>>> import numpy as np
>>> np.set_printoptions(precision=3, suppress=True, linewidth=200, floatmode="fixed")
>>> Y = np.array([[2, -2, -2, 3, -3, 1, -2, 3],
...     [3, 2, 3, -1, 0, 1, 0, -3],
...     [1, -1, 3, 1, 1, 2, -3, 2],
...     [0, 1, -1, 3, -1, 2, 3, 0],
...     [-2, -1, -3, 3, -2, 0, 3, 0],
...     [1, -3, 0, -1, -1, -3, 0, -1],
...     [3, 2, 1, 1, 3, -2, -1, 0],
...     [0, -3, 1, -1, -3, -2, 1, -2]])
>>> J = np.triu(Y, 1)
>>> J
array([[ 0, -2, -2,  3, -3,  1, -2,  3],
       [ 0,  0,  3, -1,  0,  1,  0, -3],
       [ 0,  0,  0,  1,  1,  2, -3,  2],
       [ 0,  0,  0,  0, -1,  2,  3,  0],
       [ 0,  0,  0,  0,  0,  0,  3,  0],
       [ 0,  0,  0,  0,  0,  0,  0, -1],
       [ 0,  0,  0,  0,  0,  0,  0,  0],
       [ 0,  0,  0,  0,  0,  0,  0,  0]])
>>> # rows 6 and 7 are equal
>>> r = np.linalg.matrix_rank(J)
>>> r
np.int64(6)
>>> ns = np.linalg.svd(J)[2][r:].T
>>> np.linalg.matrix_rank(J.T @ J), np.linalg.matrix_rank(J @ J.T)
(np.int64(6), np.int64(6))
>>> ns.shape
(8, 2)
>>> [int(np.linalg.matrix_rank(J[:, :j + 1])) for j in range(8)]
[0, 1, 2, 3, 4, 4, 5, 6]
>>> print([int(np.linalg.matrix_rank(J[:i])) for i in range(1, len(J) + 1)])
[1, 2, 3, 4, 5, 6, 6, 6]
>>> A = np.array([[-1.0, 0.6, -0.2, 1.5],
...     [-0.4, -0.1, -0.7, -0.4],
...     [1.5, 0.8, 0.5, -0.3],
...     [-2.8, -0.2, 1.7, 0.3],
...     [0.9, -1.0, 1.2, 1.3],
...     [-0.9, 0.1, 1.5, 0.9]])
>>> A
array([[-1.000,  0.600, -0.200,  1.500],
       [-0.400, -0.100, -0.700, -0.400],
       [ 1.500,  0.800,  0.500, -0.300],
       [-2.800, -0.200,  1.700,  0.300],
       [ 0.900, -1.000,  1.200,  1.300],
       [-0.900,  0.100,  1.500,  0.900]])
>>> q, V = np.linalg.qr(A[:, :3])[0], np.linalg.qr(A[:, 3:])[0]
>>> sv = np.linalg.svd(q.T @ V, compute_uv=False)
>>> np.degrees(np.arccos(sv.clip(0, 1)))
array([57.419])
>>> round(np.linalg.norm(q @ q.T - V @ V.T, 2), 3)
np.float64(1.0)
>>> print((sv > 0.9).sum())
0
>>> x = np.array([3, -1, 3, 3])
>>> y = A @ x
>>> print(np.linalg.solve(A.T @ A, A.T @ y))
[ 3.000 -1.000  3.000  3.000]
>>> y
array([ 0.300, -4.400,  4.300, -2.200, 11.200,  4.400])
>>> np.linalg.lstsq(A, y)[0]
array([ 3.000, -1.000,  3.000,  3.000])
>>> rng = np.random.default_rng(5543)
>>> y = y + 0.3 * rng.normal(size=6)
>>> y
array([ 0.734, -4.211,  4.147, -2.430, 11.214,  4.098])
>>> b, *_ = np.linalg.lstsq(A, y)
>>> b.round()
array([ 3.000, -1.000,  3.000,  3.000])
>>> np.round(np.linalg.norm(y - A @ b), 3)
np.float64(0.203)
>>> [round(float(np.linalg.norm(np.linalg.solve(A.T @ A + lam * np.eye(4), A.T @ y))), 2) for lam in (0, 1, 10, 100)]
[5.26, 4.57, 2.1, 0.33]
>>> np.round(A.T @ (y - A @ b), 3) + 0
array([0.000, 0.000, 0.000, 0.000])
>>> A.reshape(2, -1)
array([[-1.000,  0.600, -0.200,  1.500, -0.400, -0.100, -0.700, -0.400,  1.500,  0.800,  0.500, -0.300],
       [-2.800, -0.200,  1.700,  0.300,  0.900, -1.000,  1.200,  1.300, -0.900,  0.100,  1.500,  0.900]])
>>> T = A.reshape(6, 2, -1)
>>> np.einsum("ihd,jhd->hij", T, T).shape
(2, 6, 6)
>>> T.sum(axis=1)
array([[-1.200,  2.100],
       [-1.100, -0.500],
       [ 2.000,  0.500],
       [-1.100,  0.100],
       [ 2.100,  0.300],
       [ 0.600,  1.000]])
>>> T.shape
(6, 2, 2)
>>> def softmax(z):
...     e = np.exp(z - z.max(axis=-1, keepdims=True))
...     return e / e.sum(axis=-1, keepdims=True)
... 
>>> np.round(softmax(10 * A[5]), 3) + 0
array([0.000, 0.000, 0.998, 0.002])
>>> softmax(A).sum(axis=1)
array([1.000, 1.000, 1.000, 1.000, 1.000, 1.000])
>>> scores = A @ A.T / np.sqrt(4)
>>> print(softmax(scores)[5] @ A)
[-1.630 -0.101  1.336  0.636]
>>> softmax(scores).round(6).argmax(axis=1)
array([0, 1, 2, 3, 4, 3])
